$ python3 -q
>>> import numpy as np
>>> import numpy.linalg as la
>>> np.set_printoptions(precision=1, suppress=True, linewidth=120)
>>> data = np.loadtxt("test5.csv", delimiter=",")
>>> data
array([[ -5.8,  -2. ,   0.4, -17.8,   4.8,  -4.6, -33.1, -21.1],
       [ -6. ,  -1.6,   0.4, -16.1,   4.8,  -4.3, -30.9, -20.7],
       [ -7.6,  -1.2,   0.2, -17.1,   4.1,  -3.2, -32.3, -22.4],
       [ 45.2, -18.6,  18.6,  64.8,  17.4,   3.4, -16.1,  -7.9],
       [ 43.9, -20.1,  18. ,  63.9,  17.4,   0.4, -16.1,  -7.3],
       [ -5.8,  -3.5,  -1.7, -17.6,   2.8,  -4.5, -33. , -21.4],
       [ 46.7, -21. ,  19.7,  64.4,  19.2,   2.5, -15. ,  -7.5],
       [ 46.1, -19.8,  18.7,  62.5,  17.2,   1.5, -13. ,  -6.9],
       [ -5.9,  -3.1,   0.9, -16.7,   2.1,  -3.8, -33.5, -21.8],
       [ -6. ,  -4. ,  -0.1, -15.4,   5.4,  -5.7, -34.1, -22. ],
       [ -6.1,  -2.9,  -0.5, -14.4,   3.6,  -5.8, -33.9, -23.7],
       [ -5.4,  -3.1,   0.9, -15.5,   3. ,  -2.4, -33.2, -21.2],
       [ -6.3,  -1.2,   0.8, -16.8,   4.8,  -4.9, -31.3, -22.2],
       [ 46.9, -19.2,  17.1,  65.5,  18.7,   1.2, -14.4,  -5.6],
       [ -5.6,  -4. ,   1.5, -16.7,   5.9,  -3.5, -32.8, -23. ],
       [ -7.5,   0.5,  -1. , -15.7,   4. ,  -3.7, -30.6, -21.3],
       [ -4.5,  -1.3,   0. , -13.8,   6.2,  -3.8, -31.6, -21.4],
       [ -6. ,  -2. ,  -0.1, -16.6,   5. ,  -3.2, -32.4, -21.7],
       [ 46.1, -19.7,  17.8,  63.8,  19.3,   1.9, -12.4,  -7.7],
       [ -5.6,   0.4,   0.1, -16.5,   4.3,  -5.2, -33.1, -23.3],
       [ 43.1, -21.1,  16.3,  65.1,  19.6,   1.5, -12.8,  -7.4],
       [ -5.2,  -2.2,   1.1, -15.8,   4.7,  -3.6, -31.4, -21.5],
       [ 45.4, -20. ,  19.2,  63.5,  19.3,   2.1, -11.3,  -9.2],
       [ 46.3, -19.5,  16.7,  63.8,  17.7,   3.4, -14.1,  -7.8],
       [ 46.5, -21.2,  18.8,  63.6,  17.8,  -0.4, -13.7,  -7.4],
       [ 44.4, -18.8,  17.9,  60.1,  17.1,   2.3, -12.5,  -9.3],
       [ -5.3,   0. ,  -0.1, -15.8,   4.1,  -3.1, -31.2, -23.3]])
>>> Xc = (data - data.mean(axis=0)) / data.std(axis=0)
>>> Xc.std(axis=0)
array([1., 1., 1., 1., 1., 1., 1., 1.])
>>> np.argwhere(np.abs(Xc) > 2)
array([], shape=(0, 2), dtype=int64)
>>> coef = la.lstsq(np.delete(Xc, 0, axis=1), Xc[:, 0])[0]
>>> coef.round(1) + 0
array([0. , 0.2, 0.7, 0. , 0. , 0.1, 0.1])
>>> np.abs(coef).argmax()
np.int64(2)
>>> round(1 - np.var(Xc[:, 0] - np.delete(Xc, 0, axis=1) @ coef), 1)
np.float64(1.0)
>>> z = data[:, 6] > np.median(data[:, 6])
>>> u = data[z].mean(axis=0) - data[~z].mean(axis=0)
>>> np.argsort(-np.abs(u).round(6), kind="stable")
array([3, 0, 6, 2, 1, 7, 4, 5])
>>> u
array([ 43.3, -14.8,  15. ,  67.7,  11.8,   5. ,  16.3,  12.5])
>>> z.astype(int)
array([0, 1, 0, 1, 1, 0, 1, 1, 0, 0, 0, 0, 0, 1, 0, 1, 0, 0, 1, 0, 1, 0, 1, 1, 1, 1, 0])
>>> np.round((((data - data.mean(axis=0)) @ u > 0) == z).mean(), 1)
np.float64(0.9)
>>> ((data - data.mean(axis=0)) @ u > 0).astype(int)
array([0, 0, 0, 1, 1, 0, 1, 1, 0, 0, 0, 0, 0, 1, 0, 0, 0, 0, 1, 0, 1, 0, 1, 1, 1, 1, 0])
>>> arr = np.load("sample13.npy")
>>> arr.round(1) + 0
array([[-0.2,  0. ,  0.2, -0.5,  0.5,  0. ,  0.6,  0.2, -0.1, -0.1],
       [-0.7,  0. ,  0.1,  0.3, -0.3,  0.2,  0.2,  0. ,  0.5,  0.2],
       [ 0. ,  0.1, -0.3, -0.1,  0.1,  0.2, -0.2,  0.6, -0.2,  0.6],
       [ 0. , -0.2, -0.4, -0.3, -0.6, -0.3,  0.4,  0.1, -0.2, -0.1],
       [-0.1,  0.5, -0.2,  0.1, -0.2,  0.7,  0.1, -0.2, -0.4, -0.3],
       [-0.6, -0.3,  0.1, -0.1,  0.1, -0.2, -0.4, -0.2, -0.5,  0. ],
       [ 0. , -0.5, -0.1, -0.3, -0.1,  0.4, -0.3,  0.3,  0.3, -0.4],
       [ 0. ,  0.1, -0.2, -0.6,  0. ,  0.1, -0.2, -0.6,  0.3,  0.3],
       [ 0.2, -0.4,  0.6, -0.1, -0.3,  0.3,  0.1, -0.1, -0.3,  0.4],
       [-0.1,  0.5,  0.5, -0.4, -0.3, -0.2, -0.3,  0.3,  0.1, -0.2]])
>>> x0 = np.array([-6, -6, -1, 7, -5, -2, -7, -7, 4, -5])
>>> round(float(la.norm(x0)), 1), round(la.norm(arr @ x0), 1)
(17.0, np.float64(17.0))
>>> np.sort(np.abs(np.degrees(np.angle(la.eigvals(arr)))))
array([  0. ,  60.4,  60.4, 100. , 100. , 127. , 127. , 160.5, 160.5, 180. ])
>>> [p for p in range(1, 25) if np.allclose(la.matrix_power(arr, p), np.eye(10))]
[]
>>> np.abs(la.eigvals(arr))
array([1., 1., 1., 1., 1., 1., 1., 1., 1., 1.])
>>> np.round(la.inv(arr), 1) + 0
array([[-0.2, -0.7,  0. ,  0. , -0.1, -0.6,  0. ,  0. ,  0.2, -0.1],
       [ 0. ,  0. ,  0.1, -0.2,  0.5, -0.3, -0.5,  0.1, -0.4,  0.5],
       [ 0.2,  0.1, -0.3, -0.4, -0.2,  0.1, -0.1, -0.2,  0.6,  0.5],
       [-0.5,  0.3, -0.1, -0.3,  0.1, -0.1, -0.3, -0.6, -0.1, -0.4],
       [ 0.5, -0.3,  0.1, -0.6, -0.2,  0.1, -0.1,  0. , -0.3, -0.3],
       [ 0. ,  0.2,  0.2, -0.3,  0.7, -0.2,  0.4,  0.1,  0.3, -0.2],
       [ 0.6,  0.2, -0.2,  0.4,  0.1, -0.4, -0.3, -0.2,  0.1, -0.3],
       [ 0.2,  0. ,  0.6,  0.1, -0.2, -0.2,  0.3, -0.6, -0.1,  0.3],
       [-0.1,  0.5, -0.2, -0.2, -0.4, -0.5,  0.3,  0.3, -0.3,  0.1],
       [-0.1,  0.2,  0.6, -0.1, -0.3,  0. , -0.4,  0.3,  0.4, -0.2]])
>>> 10 - la.matrix_rank(arr - np.eye(10), tol=1e-8)
np.int64(1)
>>> np.round(arr.T @ arr, 1) + 0
array([[1., 0., 0., 0., 0., 0., 0., 0., 0., 0.],
       [0., 1., 0., 0., 0., 0., 0., 0., 0., 0.],
       [0., 0., 1., 0., 0., 0., 0., 0., 0., 0.],
       [0., 0., 0., 1., 0., 0., 0., 0., 0., 0.],
       [0., 0., 0., 0., 1., 0., 0., 0., 0., 0.],
       [0., 0., 0., 0., 0., 1., 0., 0., 0., 0.],
       [0., 0., 0., 0., 0., 0., 1., 0., 0., 0.],
       [0., 0., 0., 0., 0., 0., 0., 1., 0., 0.],
       [0., 0., 0., 0., 0., 0., 0., 0., 1., 0.],
       [0., 0., 0., 0., 0., 0., 0., 0., 0., 1.]])
>>> la.svd(arr, compute_uv=False)
array([1., 1., 1., 1., 1., 1., 1., 1., 1., 1.])
>>> np.round(la.pinv(arr), 1) + 0
array([[-0.2, -0.7,  0. ,  0. , -0.1, -0.6,  0. ,  0. ,  0.2, -0.1],
       [ 0. ,  0. ,  0.1, -0.2,  0.5, -0.3, -0.5,  0.1, -0.4,  0.5],
       [ 0.2,  0.1, -0.3, -0.4, -0.2,  0.1, -0.1, -0.2,  0.6,  0.5],
       [-0.5,  0.3, -0.1, -0.3,  0.1, -0.1, -0.3, -0.6, -0.1, -0.4],
       [ 0.5, -0.3,  0.1, -0.6, -0.2,  0.1, -0.1,  0. , -0.3, -0.3],
       [ 0. ,  0.2,  0.2, -0.3,  0.7, -0.2,  0.4,  0.1,  0.3, -0.2],
       [ 0.6,  0.2, -0.2,  0.4,  0.1, -0.4, -0.3, -0.2,  0.1, -0.3],
       [ 0.2,  0. ,  0.6,  0.1, -0.2, -0.2,  0.3, -0.6, -0.1,  0.3],
       [-0.1,  0.5, -0.2, -0.2, -0.4, -0.5,  0.3,  0.3, -0.3,  0.1],
       [-0.1,  0.2,  0.6, -0.1, -0.3,  0. , -0.4,  0.3,  0.4, -0.2]])
>>> x0 = np.array([0, -4, -2, -2, 2, 1, -2, 4, 3, -2])
>>> y = arr @ x0
>>> y
array([ 1.1, -0.5,  1.8, -0.4, -2.7, -0.2,  6.7, -0.4, -2.2, -0.7])
>>> np.round(la.solve(arr, y + arr[:, 6]), 1) + 0
array([ 0., -4., -2., -2.,  2.,  1., -1.,  4.,  3., -2.])
>>> np.round(la.solve(arr, y), 1) + 0
array([ 0., -4., -2., -2.,  2.,  1., -2.,  4.,  3., -2.])
>>> np.round(la.solve(arr, arr[:, 1]), 1) + 0
array([0., 1., 0., 0., 0., 0., 0., 0., 0., 0.])
>>> ang = np.radians(120)
>>> R = np.eye(10)
>>> R[9, 9] = R[3, 3] = np.cos(ang)
>>> R[9, 3], R[3, 9] = -np.sin(ang), np.sin(ang)
>>> R
array([[ 1. ,  0. ,  0. ,  0. ,  0. ,  0. ,  0. ,  0. ,  0. ,  0. ],
       [ 0. ,  1. ,  0. ,  0. ,  0. ,  0. ,  0. ,  0. ,  0. ,  0. ],
       [ 0. ,  0. ,  1. ,  0. ,  0. ,  0. ,  0. ,  0. ,  0. ,  0. ],
       [ 0. ,  0. ,  0. , -0.5,  0. ,  0. ,  0. ,  0. ,  0. ,  0.9],
       [ 0. ,  0. ,  0. ,  0. ,  1. ,  0. ,  0. ,  0. ,  0. ,  0. ],
       [ 0. ,  0. ,  0. ,  0. ,  0. ,  1. ,  0. ,  0. ,  0. ,  0. ],
       [ 0. ,  0. ,  0. ,  0. ,  0. ,  0. ,  1. ,  0. ,  0. ,  0. ],
       [ 0. ,  0. ,  0. ,  0. ,  0. ,  0. ,  0. ,  1. ,  0. ,  0. ],
       [ 0. ,  0. ,  0. ,  0. ,  0. ,  0. ,  0. ,  0. ,  1. ,  0. ],
       [ 0. ,  0. ,  0. , -0.9,  0. ,  0. ,  0. ,  0. ,  0. , -0.5]])
>>> M2 = arr @ R.T
>>> la.svd(arr, compute_uv=False), la.svd(M2, compute_uv=False)
(array([1., 1., 1., 1., 1., 1., 1., 1., 1., 1.]), array([1., 1., 1., 1., 1., 1., 1., 1., 1., 1.]))
>>> np.allclose(arr @ arr.T, M2 @ M2.T)
True
>>> J = np.loadtxt("arr.csv", delimiter=",")
>>> J
array([[-1.,  0.,  4.,  0.],
       [-3., -1.,  3.,  0.],
       [-4.,  1.,  5., -3.],
       [ 0.,  0.,  0.,  0.],
       [ 0., -2.,  2.,  3.],
       [ 0.,  0.,  0.,  0.],
       [-1.,  0.,  4.,  0.],
       [ 0.,  0.,  0.,  0.],
       [ 0.,  0.,  0.,  0.],
       [-4.,  1.,  5., -3.],
       [-3., -1.,  3.,  0.],
       [-3., -3.,  5.,  3.],
       [-4.,  1.,  2., -2.],
       [-4.,  1.,  5., -3.],
       [ 0.,  0.,  0.,  0.],
       [-3., -1.,  3.,  0.],
       [-3., -3.,  5.,  3.],
       [ 0.,  0.,  0.,  0.],
       [ 0.,  0., -3.,  1.],
       [-3., -1.,  0.,  1.],
       [ 0.,  0.,  0.,  0.],
       [ 0.,  0.,  0.,  0.],
       [ 0.,  0.,  0.,  0.],
       [-1.,  2.,  2., -3.],
       [ 0.,  0.,  0.,  0.],
       [-1.,  0.,  4.,  0.],
       [ 0.,  0.,  0.,  0.],
       [ 0.,  0.,  0.,  0.],
       [-3., -3.,  5.,  3.],
       [ 0., -2.,  2.,  3.],
       [-4., -1.,  4.,  1.],
       [-3., -1.,  3.,  0.],
       [ 0.,  0.,  0.,  0.],
       [ 0.,  0.,  0.,  0.],
       [ 0.,  0.,  0.,  0.],
       [-3., -1.,  0.,  1.],
       [-3., -3.,  5.,  3.]])
>>> Xc = J - J.mean(axis=0)
>>> left, sigma, VT = la.svd(Xc, full_matrices=False)
>>> round((sigma ** 2).sum() ** 2 / (sigma ** 4).sum(), 1)
np.float64(2.2)
>>> (np.sign(left[:, 0]) == np.sign(left[0, 0])).astype(int)
array([1, 1, 1, 0, 0, 0, 1, 0, 0, 1, 1, 1, 1, 1, 0, 1, 1, 0, 0, 0, 0, 0, 0, 0, 0, 1, 0, 0, 1, 0, 1, 1, 0, 0, 0, 0, 1])
>>> np.round(Xc.mean(axis=0), 1) + 0
array([0., 0., 0., 0.])
>>> la.matrix_rank(Xc)
np.int64(4)
>>> np.abs(VT[0]).argmax()
np.int64(2)
>>> sigma
array([15.6, 11.9,  5.6,  1.1])
>>> VT[0] * np.sign(VT[0, np.abs(VT[0]).argmax()])
array([-0.5, -0.2,  0.8,  0.1])
>>> rng = np.random.default_rng(2196)
>>> z = rng.permutation(4)
>>> M2 = J[:, z] * rng.choice([-1, 1], 4)
>>> M2
array([[-0.,  4., -0.,  1.],
       [ 1.,  3., -0.,  3.],
       [-1.,  5.,  3.,  4.],
       [-0.,  0., -0., -0.],
       [ 2.,  2., -3., -0.],
       [-0.,  0., -0., -0.],
       [-0.,  4., -0.,  1.],
       [-0.,  0., -0., -0.],
       [-0.,  0., -0., -0.],
       [-1.,  5.,  3.,  4.],
       [ 1.,  3., -0.,  3.],
       [ 3.,  5., -3.,  3.],
       [-1.,  2.,  2.,  4.],
       [-1.,  5.,  3.,  4.],
       [-0.,  0., -0., -0.],
       [ 1.,  3., -0.,  3.],
       [ 3.,  5., -3.,  3.],
       [-0.,  0., -0., -0.],
       [-0., -3., -1., -0.],
       [ 1.,  0., -1.,  3.],
       [-0.,  0., -0., -0.],
       [-0.,  0., -0., -0.],
       [-0.,  0., -0., -0.],
       [-2.,  2.,  3.,  1.],
       [-0.,  0., -0., -0.],
       [-0.,  4., -0.,  1.],
       [-0.,  0., -0., -0.],
       [-0.,  0., -0., -0.],
       [ 3.,  5., -3.,  3.],
       [ 2.,  2., -3., -0.],
       [ 1.,  4., -1.,  4.],
       [ 1.,  3., -0.,  3.],
       [-0.,  0., -0., -0.],
       [-0.,  0., -0., -0.],
       [-0.,  0., -0., -0.],
       [ 1.,  0., -1.,  3.],
       [ 3.,  5., -3.,  3.]])
>>> left, _, VT = la.svd(J.T @ M2)
>>> z
array([1, 2, 3, 0])
